$ python -q
>>> import numpy as np
>>> np.set_printoptions(suppress=True, linewidth=160)
>>> data = np.load("mat.npy")
>>> data
array([[-2.,  1.,  1.,  1.],
       [ 1., -2.,  1.,  1.],
       [ 1.,  1., -2.,  1.],
       [ 1.,  1.,  1., -2.]])
>>> [round(float(np.linalg.det(data[:i, :i])), 2) + 0 for i in range(1, 5)]
[-2.0, 3.0, 0.0, -27.0]
>>> F = np.load("layer13.npy")
>>> F
array([[  1,  -4,  16, -64],
       [  1,  -3,   9, -27],
       [  1,  -2,   4,  -8],
       [  1,  -1,   1,  -1],
       [  1,   0,   0,   0],
       [  1,   1,   1,   1]])
>>> np.linalg.matrix_rank(F, rtol=0.1)
np.int64(1)
>>> np.linalg.cond(F) > 100
np.False_
>>> np.round(np.abs(np.linalg.svd(F)[2][-1]), 3)
array([0.738, 0.334, 0.575, 0.114])
>>> U, s, VT = np.linalg.svd(F)
>>> np.argmax(s[:-1] / (s[1:] + 1e-6)) + 1
np.int64(1)
>>> B = U[:, :1] @ np.diag(s[:1]) @ VT[:1]
>>> round(float(np.abs(F - B).max()), 3)
1.718
>>> K = np.load("a.npy")
>>> K
array([[ -1.901,  17.476,   9.538],
       [  3.667, -17.615,  -8.732],
       [-17.068,  -3.04 ,  -9.973],
       [ -5.725,   6.177, -18.14 ],
       [  6.805, -18.056,  -5.261],
       [  7.132,   7.9  ,  16.933],
       [ -1.798, -19.897,   0.934],
       [-12.741,  12.828,  -8.55 ],
       [-18.253,   8.059,   1.367],
       [ 16.783,  -8.969,   6.154],
       [  2.888,   8.244,  17.992],
       [ -7.244,  11.405, -14.746],
       [-16.181,   6.128,  10.03 ],
       [  2.796,   4.852, -19.2  ],
       [ 10.927,   3.43 ,  16.396],
       [  5.985, -18.706,   3.779],
       [ -8.   , -15.333,  10.044],
       [ -9.24 , -14.788,  -9.795],
       [-17.758,   8.12 ,  -4.327],
       [ 12.447,   6.197, -14.376],
       [-12.728,  -4.001, -14.9  ],
       [ -5.565,  13.862,  13.3  ],
       [ -8.827,  17.865,  -1.716],
       [ -7.889,  14.003, -11.903],
       [  3.011, -16.368,  11.092],
       [ 10.785,   9.386,  13.985],
       [-19.149,  -5.402,  -2.03 ],
       [ -2.05 ,  -8.703, -17.89 ],
       [ -7.794,  16.293,   8.59 ]])
>>> cen = K - K.mean(axis=0)
>>> U, s, VT = np.linalg.svd(cen, full_matrices=False)
>>> np.abs(U[:, 0]).argmax()
np.int64(4)
>>> np.round(s ** 2 / (s ** 2).sum(), 3)
array([0.418, 0.399, 0.183])
>>> np.abs(VT[0]).argmax()
np.int64(1)
>>> s.round(3)
array([68.604, 66.959, 45.345])
>>> cent = K[[3, 5]].astype(float)
>>> for _ in range(6):
...     z = np.linalg.norm(K[:, None] - cent, axis=-1).argmin(axis=1)
...     cent = np.array([K[z == j].mean(axis=0) for j in range(2)])
... 
>>> z
array([1, 0, 0, 0, 0, 1, 0, 0, 0, 1, 1, 0, 1, 0, 1, 1, 1, 0, 0, 0, 0, 1, 0, 0, 1, 1, 0, 0, 1])
>>> cent.round(3)
array([[-6.75 , -0.117, -9.367],
       [ 1.506,  1.945, 11.486]])
>>> def softmax(z):
...     e = np.exp(z - z.max(axis=-1, keepdims=True))
...     return e / e.sum(axis=-1, keepdims=True)
... 
>>> np.round(softmax(cent[1]), 3) + 0
array([0., 0., 1.])
>>> np.round(softmax(cent[1] + 2), 3) + 0
array([0., 0., 1.])
>>> np.round(softmax(10 * cent[1]), 3) + 0
array([0., 0., 1.])
>>> att = cent @ cent.T / np.sqrt(3)
>>> np.round(softmax(att)[1] @ cent, 3)
array([ 1.506,  1.945, 11.486])
>>> np.round(softmax(att + np.triu(np.full(att.shape, -np.inf), 1)), 3) + 0
array([[1., 0.],
       [0., 1.]])
>>> np.round(softmax(K[13] + 2), 3) + 0
array([0.113, 0.887, 0.   ])
>>> att = K @ K.T / np.sqrt(3)
>>> softmax(att).round(6).argmax(axis=1)
array([ 0,  1,  2,  3,  4,  5,  6,  7,  8,  9, 10, 11, 12, 13, 14, 15, 16, 17, 18, 19, 20, 21, 22, 23, 24, 25, 26, 27, 28])
>>> x = np.array([3, 1, -2])
>>> target = K @ x
>>> c, lr = np.zeros(3), 1 / np.linalg.norm(K, 2) ** 2
>>> for i in range(150):
...     c -= lr * K.T @ (K @ c - target)
...     if i % 50 == 0: print(i, round(np.linalg.norm(K @ c - target), 3))
... 
0 95.558
50 0.0
100 0.0
>>> np.round(np.linalg.cond(K), 3)
np.float64(1.494)
>>> c
array([ 3.,  1., -2.])
>>> W0 = np.loadtxt("arr.csv", delimiter=",")
>>> W0
array([[ 6.014, -0.006,  6.01 ],
       [ 6.016, -0.025,  6.02 ],
       [ 5.997, -0.01 ,  6.017],
       [ 5.987, -0.021,  5.993],
       [ 5.978, -0.03 ,  6.038],
       [ 6.002,  0.008,  5.966],
       [ 6.013,  0.03 ,  5.958],
       [ 6.018,  0.039,  6.02 ],
       [ 6.004,  0.013,  6.007],
       [ 5.993, -0.033,  6.   ],
       [ 6.003,  0.011,  6.008],
       [ 5.965,  0.015,  6.016],
       [ 6.004,  0.011,  5.979],
       [ 6.005,  0.014,  5.994],
       [ 6.992,  9.015, -0.007],
       [ 7.023,  8.972, -0.028],
       [ 7.014,  9.01 , -0.035],
       [ 7.013,  8.974,  0.007],
       [ 7.004,  8.981,  0.012],
       [ 7.001,  8.99 ,  0.006],
       [ 7.004,  9.025,  0.034],
       [ 6.982,  8.965, -0.004],
       [ 6.996,  9.032,  0.022],
       [ 7.03 ,  8.982,  0.01 ],
       [ 7.004,  9.001,  0.018],
       [ 7.009,  9.004,  0.044],
       [ 6.99 ,  9.011, -0.029],
       [ 7.024,  8.997,  0.017]])
>>> G = np.cov(W0, rowvar=False)
>>> round(float(np.corrcoef(W0[:, 2], W0[:, 0])[0, 1]), 3)
-1.0
>>> G.shape
(3, 3)
>>> np.round(np.polyfit(W0[:, 2], W0[:, 0], 1), 3)
array([-0.168,  7.007])
>>> cen = (W0 - W0.mean(axis=0)) / W0.std(axis=0)
>>> np.round(cen.std(axis=0), 3)
array([1., 1., 1.])
>>> c = np.linalg.lstsq(np.delete(cen, 1, axis=1), cen[:, 1])[0]
>>> np.abs(c).argmax()
np.int64(1)
>>> np.round(1 - np.var(cen[:, 1] - np.delete(cen, 1, axis=1) @ c), 3)
np.float64(1.0)
>>> M = np.loadtxt("run15.csv", delimiter=",")
>>> M
array([[ 5.,  3.,  0.,  0.,  0.,  0.,  0.,  0.,  0.],
       [ 3., -7.,  3.,  0.,  0.,  0.,  0.,  0.,  0.],
       [ 0.,  3., -3.,  3.,  0.,  0.,  0.,  0.,  0.],
       [ 0.,  0.,  3., -9.,  3.,  0.,  0.,  0.,  0.],
       [ 0.,  0.,  0.,  3., -5.,  3.,  0.,  0.,  0.],
       [ 0.,  0.,  0.,  0.,  3.,  2.,  3.,  0.,  0.],
       [ 0.,  0.,  0.,  0.,  0.,  3., -2.,  3.,  0.],
       [ 0.,  0.,  0.,  0.,  0.,  0.,  3.,  3.,  3.],
       [ 0.,  0.,  0.,  0.,  0.,  0.,  0.,  3., -3.]])
>>> evals, V = np.linalg.eigh(M)
>>> x = np.array([6, -7, 0, 5, 2, 2, -9, 5, -8])
>>> x @ M @ x
np.float64(-1465.0)
>>> np.round(np.linalg.eigvalsh(M[1:, 1:]), 3)
array([-11.784,  -8.262,  -5.69 ,  -4.517,  -2.872,  -0.385,   3.642,   5.868])
>>> np.round(x @ M @ x / (x @ x), 3), np.round(evals[0], 3), round(float(evals[-1]), 3)
(np.float64(-5.087), np.float64(-11.814), 5.869)
>>> np.abs(M).sum(axis=1).max(), round(np.abs(evals).max(), 3)
(np.float64(15.0), np.float64(11.814))
>>> rng = np.random.default_rng(330)
>>> z = rng.permutation(9)
>>> z
array([3, 5, 0, 4, 6, 2, 1, 7, 8])
>>> B = M[z][:, z]
>>> np.round(np.linalg.det(B), 3), np.round(np.linalg.det(M[z]), 3)
(np.float64(551205.0), np.float64(551205.0))
>>> np.round(np.sort(np.abs(np.linalg.eigvals(B))), 3)
array([ 0.577,  2.885,  3.642,  4.545,  5.721,  5.771,  5.869,  8.74 , 11.814])
>>> np.diag(B)
array([-9.,  2.,  5., -5., -2., -3., -7.,  3., -3.])
>>> B
array([[-9.,  0.,  0.,  3.,  0.,  3.,  0.,  0.,  0.],
       [ 0.,  2.,  0.,  3.,  3.,  0.,  0.,  0.,  0.],
       [ 0.,  0.,  5.,  0.,  0.,  0.,  3.,  0.,  0.],
       [ 3.,  3.,  0., -5.,  0.,  0.,  0.,  0.,  0.],
       [ 0.,  3.,  0.,  0., -2.,  0.,  0.,  3.,  0.],
       [ 3.,  0.,  0.,  0.,  0., -3.,  3.,  0.,  0.],
       [ 0.,  0.,  3.,  0.,  0.,  3., -7.,  0.,  0.],
       [ 0.,  0.,  0.,  0.,  3.,  0.,  0.,  3.,  3.],
       [ 0.,  0.,  0.,  0.,  0.,  0.,  0.,  3., -3.]])
>>> B = M + rng.integers(-2, 3, (9, 8)) @ rng.integers(-2, 3, (8, 9))
>>> B
array([[  7.,  -7., -15.,  -2.,  -1.,  -2.,  -6.,   2.,   0.],
       [ 20.,  -1.,   7.,   4.,   5.,  -6., -12.,  -3.,  -4.],
       [ -8.,  11.,   0.,   2., -12.,   7.,  -2.,  -1.,   6.],
       [ -3.,   4.,   9.,  -4.,   1.,  -5.,  -6.,   3.,   1.],
       [ -4.,  -6.,  -9.,   6., -10.,  -1., -13.,   5.,   3.],
       [ -6.,   0.,  -7.,   0., -11.,   7.,  -4.,  -3.,   6.],
       [ -9.,  -8.,   1.,   2.,   3.,  -1.,   7.,   6.,   2.],
       [ -4.,   4.,   2.,   4., -10.,  -1.,  -6.,   4.,  10.],
       [  2.,   8.,  -2.,   0., -13.,   5.,  -8.,  -4.,  -2.]])
>>> np.linalg.matrix_rank(B - M, tol=1e-8)
np.int64(8)
>>> np.round(np.linalg.svd(B - M, compute_uv=False), 3) + 0
array([35.983, 29.18 , 26.602, 17.882,  5.326,  3.532,  1.547,  0.235,  0.   ])
>>> np.abs(B - M).sum(axis=1)
array([40., 61., 48., 35., 52., 48., 41., 42., 46.])
>>> B @ B
array([[  97., -153., -151.,  -74.,  130.,  -76.,   51.,   17.,  -71.],
       [ 180.,  -24., -284.,  -52.,  -43.,  -57., -221.,   23.,  -17.],
       [ 198.,  185.,  258.,  -28.,   34.,   34.,  -24., -164.,  -62.],
       [  69.,  162.,   61.,   62., -105.,   37.,  -85.,  -47.,   23.],
       [  55.,  167.,  160., -124.,   71.,  -23.,   67.,  -80.,  -42.],
       [  76.,   99.,  118.,  -88.,   63.,   60.,  107., -141.,  -83.],
       [-326.,   56.,   92.,   36., -125.,   50.,   98.,   87.,  113.],
       [ 128.,  266.,  203.,  -44.,  -73.,   33.,  -64., -117.,  -28.],
       [ 296.,   66.,   96.,  -86.,  179.,  -16.,   29., -154., -105.]])
>>> np.trace(B)
np.float64(8.0)
>>> np.allclose(B @ B.T, B.T @ B)
False
>>> round(float(np.abs(np.linalg.eigvals(B)).max()), 3)
20.089
>>> np.round(np.sort(np.abs(np.linalg.eigvals(B))), 3)
array([ 3.892,  5.939,  5.939,  9.616,  9.616,  9.909, 11.624, 20.089, 20.089])
>>> G = M.T @ M
>>> np.allclose(G, G.T)
True
>>> np.round(np.linalg.svd(M, compute_uv=False) ** 2, 3)
array([139.564,  76.383,  34.444,  33.306,  32.724,  20.661,  13.261,   8.325,   0.333])
>>> np.linalg.matrix_rank(G)
np.int64(9)
>>> E = np.load("m.npy")
>>> E
array([[-3,  0, -1,  3,  3, -3,  3, -3,  1, -2],
       [-6,  2, -2,  3, -1, -3,  4,  4,  5, -2],
       [-7,  5,  3,  2, -3, -2,  1,  6, -2, -4],
       [ 0,  0,  0,  0,  0,  0,  0,  0,  0,  0],
       [-3,  4,  3, -5, -1, -1,  5,  5,  2, -1],
       [ 0,  0,  0,  0,  0,  0,  0,  0,  0,  0],
       [-6,  9, -3,  2, -3, -7,  7, -2,  2, -4],
       [ 0, -4,  2, -2, -2,  3,  3,  5,  4,  0],
       [ 2,  4, -3,  3, -5,  2,  3,  3,  1,  3],
       [-4,  1, -2,  5, -3,  0,  6,  2,  3, -1],
       [ 0,  3, -2,  1, -3,  1,  1, -3,  0,  1],
       [ 2,  2, -1, -1, -3,  1,  3,  0,  2, -1],
       [ 0,  2,  2, -6, -2,  2,  4,  6, 10, -3],
       [-3,  3,  1, -1, -3,  3,  1, -2,  3, -2],
       [ 0,  0,  0,  0,  0,  0,  0,  0,  0,  0],
       [-3,  2,  2, -5,  2,  0,  0,  0,  2, -2],
       [-3,  0, -1,  3,  3, -3,  3, -3,  1, -2],
       [-6, -3,  5, -3, -1,  3,  0,  3,  4, -5],
       [-6, -3,  1,  2,  2, -2,  3, -1,  2, -4],
       [-3,  0, -1,  3,  3, -3,  3, -3,  1, -2],
       [-6, -1,  4, -6,  1,  1,  0,  2,  3, -4],
       [-3, 11, -3, -4, -4, -6,  4,  0,  0, -1],
       [-6,  3,  4, -1, -2, -1,  2,  3,  0, -4],
       [-4, -1,  4, -4, -4,  4,  3,  3,  6, -6],
       [-8,  3,  4, -4, -5,  0,  4,  7,  6, -4],
       [-4,  2, -2,  6,  2, -4,  2,  0, -1, -2],
       [-3,  3, -3,  4,  0, -2,  4, -6,  1, -1],
       [-6,  3,  0,  4,  1, -6,  5, -1, -2, -3],
       [-3,  2, -2,  0,  5, -5,  3, -4,  0, -1],
       [ 3,  2, -2,  0, -4,  3,  4,  0,  3,  3]])
>>> cen = E - E.mean(axis=0)
>>> U, s, VT = np.linalg.svd(cen, full_matrices=False)
>>> np.round(cen.mean(axis=0), 3) + 0
array([0., 0., 0., 0., 0., 0., 0., 0., 0., 0.])
>>> np.round(np.abs(VT[-1]), 3)
array([0.109, 0.016, 0.604, 0.188, 0.235, 0.459, 0.206, 0.188, 0.343, 0.355])
>>> np.abs(VT[0]).argmax()
np.int64(3)
>>> np.round(s ** 2 / (s ** 2).sum(), 3)
array([0.38 , 0.204, 0.184, 0.093, 0.067, 0.043, 0.013, 0.009, 0.006, 0.001])
>>> (np.sign(U[:, 0]) == np.sign(U[0, 0])).astype(int)
array([1, 1, 0, 1, 0, 1, 1, 0, 1, 1, 1, 0, 0, 0, 1, 0, 1, 0, 1, 1, 0, 1, 0, 0, 0, 1, 1, 1, 1, 0])
>>> np.abs(U[:, 0]).argmax()
np.int64(12)
>>> np.linalg.matrix_rank(cen)
np.int64(10)
